% python3 -q
>>> import numpy as np
>>> from numpy import linalg as LA
>>> np.set_printoptions(precision=2, suppress=True, linewidth=120, sign=" ")
>>> W0 = np.loadtxt("layer1.csv", delimiter=",")
>>> print(W0)
[[-29.39  49.82  -0.86 -19.47 -48.94 -50.07]
 [-30.39  50.57  -0.32 -20.33 -50.17 -48.71]
 [-29.88  51.67  -0.46 -20.1  -48.76 -52.73]
 [-30.36  52.1   -0.66 -20.01 -49.76 -50.42]
 [-30.05  50.35  -1.79 -19.63 -48.23 -50.55]
 [-29.81  50.34   2.02 -20.89 -50.26 -50.59]
 [-30.93  51.3   -0.19 -20.77 -49.   -49.92]
 [-28.97  49.87  -0.62 -19.69 -51.2  -50.41]
 [-29.42  48.72   0.6  -20.44 -50.69 -49.32]
 [-30.86  48.64   0.97 -20.97 -50.72 -52.99]
 [-30.08  50.33  -0.3  -21.34 -50.53 -49.8 ]
 [-29.77  49.    -0.6  -19.87 -50.21 -50.24]
 [-28.32  50.14  -0.19 -19.53 -49.68 -49.  ]
 [-30.36  49.41   0.27 -19.25 -51.61 -49.52]
 [-30.64  47.72   1.04 -19.63 -50.05 -50.69]
 [-29.08  49.68  -0.94 -20.75 -50.32 -50.  ]
 [-31.25  49.1   -0.24 -19.46 -50.   -50.14]]
>>> x = np.array([6, 3, 5, 0, 7, 8])
>>> rhs = W0 @ x
>>> print(np.round(LA.lstsq(W0, rhs)[0], 2) + 0)
[ 6.  3.  5.  0.  7.  8.]
>>> rng = np.random.default_rng(338084)
>>> rhs = rhs + 0.05 * rng.normal(size=17)
>>> print(rhs)
[-774.4  -773.07 -789.76 -780.73 -780.31 -774.33 -775.03 -788.95 -776.77 -813.31 -783.1  -787.93 -760.19 -790.07
 -791.45 -782.42 -792.48]
>>> beta, *_ = LA.lstsq(W0, rhs)
>>> print(beta.round(2) + 0)
[ 6.    3.    4.99  0.    6.99  8.01]
>>> print([round(float(LA.norm(LA.solve(W0.T @ W0 + lam * np.eye(6), W0.T @ rhs))), 2) for lam in (0, 1, 10, 100)])
[13.53, 12.8, 10.16, 8.44]
>>> mat = np.loadtxt("out4.csv", delimiter=",")
>>> print(mat)
[[-1. -2.  1. -1. -2. -1.]
 [-2.  0.  2.  0. -4. -3.]
 [-1. -1.  0. -2. -3. -5.]
 [ 0. -2. -1. -2. -2. -4.]
 [-2. -2. -1. -1. -4. -6.]
 [-3. -4. -2.  1. -4. -4.]
 [-4. -5. -2. -1. -4. -6.]
 [-2. -6. -2.  0. -3. -8.]
 [-1. -4. -3.  1. -2. -7.]
 [ 1. -4. -2.  3. -1. -7.]
 [ 2. -3. -3.  5. -2. -6.]
 [ 1. -5. -2.  3. -1. -5.]
 [ 1. -7. -3.  1.  1. -4.]
 [ 2. -6. -2.  3. -1. -5.]
 [ 2. -6.  0.  2.  0. -4.]
 [ 2. -7.  2.  3.  0. -5.]
 [ 0. -6.  0.  2.  0. -7.]
 [-2. -6. -1.  4.  2. -8.]
 [-2. -8.  1.  5.  1. -7.]
 [-3. -6.  2.  6.  3. -7.]
 [-3. -5.  3.  5.  3. -5.]
 [-3. -4.  4.  5.  2. -7.]
 [-2. -3.  3.  6.  0. -7.]
 [-2. -4.  2.  6. -2. -6.]
 [-2. -2.  0.  4. -2. -5.]
 [-1. -3. -1.  2. -4. -5.]
 [-1. -1. -2.  2. -3. -7.]
 [ 0. -1. -3.  2. -2. -5.]
 [ 0.  0. -3.  2. -3. -6.]
 [ 2.  2. -5.  2. -3. -6.]]
>>> cen = mat - mat.mean(axis=0)
>>> U, sv, Vt = LA.svd(cen, full_matrices=False)
>>> print(np.abs(Vt[0]).argmax())
3
>>> print(LA.matrix_rank(cen))
6
>>> print(np.round(np.abs(Vt[-1]), 2) + 0)
[ 0.5   0.    0.51  0.25  0.22  0.62]
>>> print(sv ** 2 / (sv ** 2).sum())
[ 0.48  0.19  0.15  0.11  0.04  0.03]
>>> dist = LA.norm(mat[:, None] - mat[None], axis=-1)
>>> print(dist.mean(axis=1).argmax())
29
>>> print(np.flatnonzero(dist[29] < dist.mean() / 2))
[ 29]
>>> blk = mat.reshape(30, 2, -1)
>>> print(blk.shape)
(30, 2, 3)
>>> print(np.swapaxes(blk, 1, 2)[13])
[[ 2.  3.]
 [-6. -1.]
 [-2. -5.]]
>>> print(blk[:, 0])
[[-1. -2.  1.]
 [-2.  0.  2.]
 [-1. -1.  0.]
 [ 0. -2. -1.]
 [-2. -2. -1.]
 [-3. -4. -2.]
 [-4. -5. -2.]
 [-2. -6. -2.]
 [-1. -4. -3.]
 [ 1. -4. -2.]
 [ 2. -3. -3.]
 [ 1. -5. -2.]
 [ 1. -7. -3.]
 [ 2. -6. -2.]
 [ 2. -6.  0.]
 [ 2. -7.  2.]
 [ 0. -6.  0.]
 [-2. -6. -1.]
 [-2. -8.  1.]
 [-3. -6.  2.]
 [-3. -5.  3.]
 [-3. -4.  4.]
 [-2. -3.  3.]
 [-2. -4.  2.]
 [-2. -2.  0.]
 [-1. -3. -1.]
 [-1. -1. -2.]
 [ 0. -1. -3.]
 [ 0.  0. -3.]
 [ 2.  2. -5.]]
>>> Q, vecs = LA.qr(mat[:, :5])[0], LA.qr(mat[:, 5:])[0]
>>> sv = LA.svd(Q.T @ vecs, compute_uv=False)
>>> print(round(float(LA.norm(Q @ Q.T - vecs @ vecs.T, 2)), 2))
1.0
>>> print((sv > 0.9).sum())
1
>>> print(mat.mean(axis=0))
[-0.8  -3.7  -0.6   2.27 -1.33 -5.6 ]
>>> print(mat.shape)
(30, 6)
>>> print(np.round(LA.norm(mat), 2))
48.59
>>> E = np.array([[0, 3, 1], [-3, 0, -2], [-1, 2, 0]])
>>> print(E.sum(axis=1))
[ 4 -5  1]
>>> print(np.round(LA.norm(E), 2))
5.29
>>> print(E.sum(axis=0))
[-4  5 -1]
>>> print(np.kron(np.eye(2, dtype=int), E))
[[ 0  3  1  0  0  0]
 [-3  0 -2  0  0  0]
 [-1  2  0  0  0  0]
 [ 0  0  0  0  3  1]
 [ 0  0  0 -3  0 -2]
 [ 0  0  0 -1  2  0]]
>>> print(np.einsum("ii->", E))
0
>>> print(round(LA.det(E.T), 2))
0.0
>>> print(np.round(LA.eigvals(E).sum().real, 2))
0.0
>>> print(np.argsort(-LA.norm(E, axis=0).round(6), kind="stable")[:3])
[ 1  0  2]
>>> print(np.round(LA.norm(E, 2) / LA.norm(E), 2))
0.71
>>> rk = LA.matrix_rank(E)
>>> print(rk)
2
>>> ns = LA.svd(E)[2][rk:].T
>>> print(ns[:, 0] / ns[np.abs(ns[:, 0]).round(6).argmax(), 0])
[-0.67 -0.33  1.  ]
>>> print(np.round(E @ ns, 2) + 0)
[[ 0.]
 [ 0.]
 [ 0.]]
>>> print([int(LA.matrix_rank(np.delete(E, i, axis=0))) for i in range(3)])
[2, 2, 2]
>>> print([int(LA.matrix_rank(E[:i])) for i in range(1, len(E) + 1)])
[1, 2, 2]
>>> print(LA.matrix_rank(E.T @ E), LA.matrix_rank(E @ E.T))
2 2
>>> print([int(LA.matrix_rank(E[:, :j + 1])) for j in range(3)])
[1, 2, 2]
>>> B = np.array([[1, 2, -1, 2, 0, -1, 2],
...     [0, -2, -3, 2, 2, 0, -2],
...     [-2, -3, 3, -1, -1, 1, 3],
...     [-1, 2, 0, -3, 0, 0, -3],
...     [-3, 2, 2, 0, 2, 0, 2],
...     [-2, 3, 1, 1, 0, 2, -3],
...     [-3, 3, 2, 0, -2, 2, 0]])
>>> data = B + B.T
>>> print(data)
[[ 2  2 -3  1 -3 -3 -1]
 [ 2 -4 -6  4  4  3  1]
 [-3 -6  6 -1  1  2  5]
 [ 1  4 -1 -6  0  1 -3]
 [-3  4  1  0  4  0  0]
 [-3  3  2  1  0  4 -1]
 [-1  1  5 -3  0 -1  0]]
>>> try:
...     LA.cholesky(data)
... except LA.LinAlgError as e:
...     print(repr(e))
... 
LinAlgError('Matrix is not positive definite')
>>> print(np.all(LA.eigvalsh(data) > 0))
False
>>> labels = rng.permutation(7)
>>> print(labels)
[ 1  5  4  6  3  0  2]
>>> B = data[labels][:, labels]
>>> print(round(LA.det(B), 2), round(LA.det(data[labels]), 2))
-20442.0 20442.0
>>> print(np.sort(np.abs(LA.eigvals(B))))
[  0.43   1.54   4.3    5.69   8.03  12.26  12.72]
>>> print(B)
[[-4  3  4  1  4  2 -6]
 [ 3  4  0 -1  1 -3  2]
 [ 4  0  4  0  0 -3  1]
 [ 1 -1  0  0 -3 -1  5]
 [ 4  1  0 -3 -6  1 -1]
 [ 2 -3 -3 -1  1  2 -3]
 [-6  2  1  5 -1 -3  6]]
>>> print(np.all(LA.eigvalsh(B) > 0))
False
>>> print(round(LA.eigvalsh(B).min(), 2))
-12.26
>>> M = np.load("a.npy")
>>> print(M)
[[ 2  0  0  0]
 [ 0  1  0  0]
 [ 2  1  0  0]
 [ 0  0  2  1]]
>>> B = M / np.sqrt((M ** 2).mean(axis=1, keepdims=True))
>>> print(LA.norm(B, axis=1))
[ 2.  2.  2.  2.]
>>> print(LA.matrix_rank(M - M.mean(axis=1, keepdims=True)))
3
>>> print(M - M.mean(axis=1, keepdims=True))
[[ 1.5  -0.5  -0.5  -0.5 ]
 [-0.25  0.75 -0.25 -0.25]
 [ 1.25  0.25 -0.75 -0.75]
 [-0.75 -0.75  1.25  0.25]]
>>> print(LA.matrix_rank(B) == LA.matrix_rank(M))
True
>>> U, sv, Vt = LA.svd(M)
>>> vecs = Vt[:(sv > 1e-8).sum()]
>>> x = M[2] + 3 * M[1] + rng.integers(2) * np.eye(4)[2]
>>> print(x)
[ 2.  4.  1.  0.]
>>> print(np.round(vecs.T @ vecs, 2) + 0)
[[ 1.   0.   0.   0. ]
 [ 0.   1.   0.   0. ]
 [ 0.   0.   0.8  0.4]
 [ 0.   0.   0.4  0.2]]
>>> A = np.loadtxt("arr.csv", delimiter=",")
>>> print(A)
[[ 0.24  0.04 -0.04]
 [ 0.65  0.13 -0.13]
 [-0.4  -0.07  0.07]
 [ 0.58  0.11 -0.11]
 [-0.4  -0.07  0.07]
 [-0.49 -0.09  0.09]
 [ 0.65  0.13 -0.13]
 [-0.69 -0.14  0.14]
 [-0.4  -0.07  0.07]
 [-0.18 -0.03  0.03]
 [-0.12 -0.02  0.02]
 [ 0.12  0.02 -0.02]
 [ 0.79  0.18 -0.18]]
>>> dist = LA.norm(A[:, None] - A[None], axis=-1)
>>> print(dist[:5, :5])
[[ 0.    0.43  0.66  0.35  0.66]
 [ 0.43  0.    1.09  0.08  1.09]
 [ 0.66  1.09  0.    1.01  0.  ]
 [ 0.35  0.08  1.01  0.    1.01]
 [ 0.66  1.09  0.    1.01  0.  ]]
>>> print(LA.norm(A, axis=1))
[ 0.25  0.68  0.41  0.6   0.41  0.51  0.68  0.72  0.41  0.18  0.12  0.12  0.83]
>>> print(np.flatnonzero(dist[0] < dist.mean() / 2))
[  0  11]
>>> print(dist[0].round(6).argsort(kind="stable")[:4])
[  0  11   3  10]
>>> rk = LA.matrix_rank(A)
>>> print(rk)
2
>>> ns = LA.svd(A)[2][rk:].T
>>> print(np.round(A @ ns, 2) + 0)
[[ 0.]
 [ 0.]
 [ 0.]
 [ 0.]
 [ 0.]
 [ 0.]
 [ 0.]
 [ 0.]
 [ 0.]
 [ 0.]
 [ 0.]
 [ 0.]
 [ 0.]]
>>> print(ns.shape)
(3, 1)
>>> print(ns[:, 0] / ns[np.abs(ns[:, 0]).round(6).argmax(), 0])
[ 0.  1.  1.]
>>> x = np.array([0, 3, -3])
>>> print((A @ x).argmax())
12
>>> print(A @ x)
[ 0.24  0.78 -0.42  0.66 -0.42 -0.54  0.78 -0.84 -0.42 -0.18 -0.12  0.12  1.08]
>>> print(A @ (2 * x))
[ 0.48  1.56 -0.84  1.32 -0.84 -1.08  1.56 -1.68 -0.84 -0.36 -0.24  0.24  2.16]
>>> print(A * x)
[[ 0.    0.12  0.12]
 [ 0.    0.39  0.39]
 [-0.   -0.21 -0.21]
 [ 0.    0.33  0.33]
 [-0.   -0.21 -0.21]
 [-0.   -0.27 -0.27]
 [ 0.    0.39  0.39]
 [-0.   -0.42 -0.42]
 [-0.   -0.21 -0.21]
 [-0.   -0.09 -0.09]
 [-0.   -0.06 -0.06]
 [ 0.    0.06  0.06]
 [ 0.    0.54  0.54]]
>>> print(LA.norm(A @ x) <= LA.norm(A, 2) * LA.norm(x) + 1e-9)
True
>>> print((A * x).sum(axis=1))
[ 0.24  0.78 -0.42  0.66 -0.42 -0.54  0.78 -0.84 -0.42 -0.18 -0.12  0.12  1.08]
>>> K = np.load("dump.npy")
>>> print(K)
[[ 0  0  0  0]
 [ 1  2  0  0]
 [-1 -3 -3  0]
 [ 0  2 -1  1]]
>>> x = np.array([-7, -6, 0, -8])
>>> a = np.maximum(K @ x, 0)
>>> print(a)
[  0   0  25   0]
>>> print(np.maximum(K @ (3 * x), 0))
[  0   0  75   0]
>>> print(np.flatnonzero(a > 1e-9))
[ 2]
>>> print(K.T @ a)
[-25 -75 -75   0]
>>> print(K * (a > 1e-9)[:, None])
[[ 0  0  0  0]
 [ 0  0  0  0]
 [-1 -3 -3  0]
 [ 0  0  0  0]]
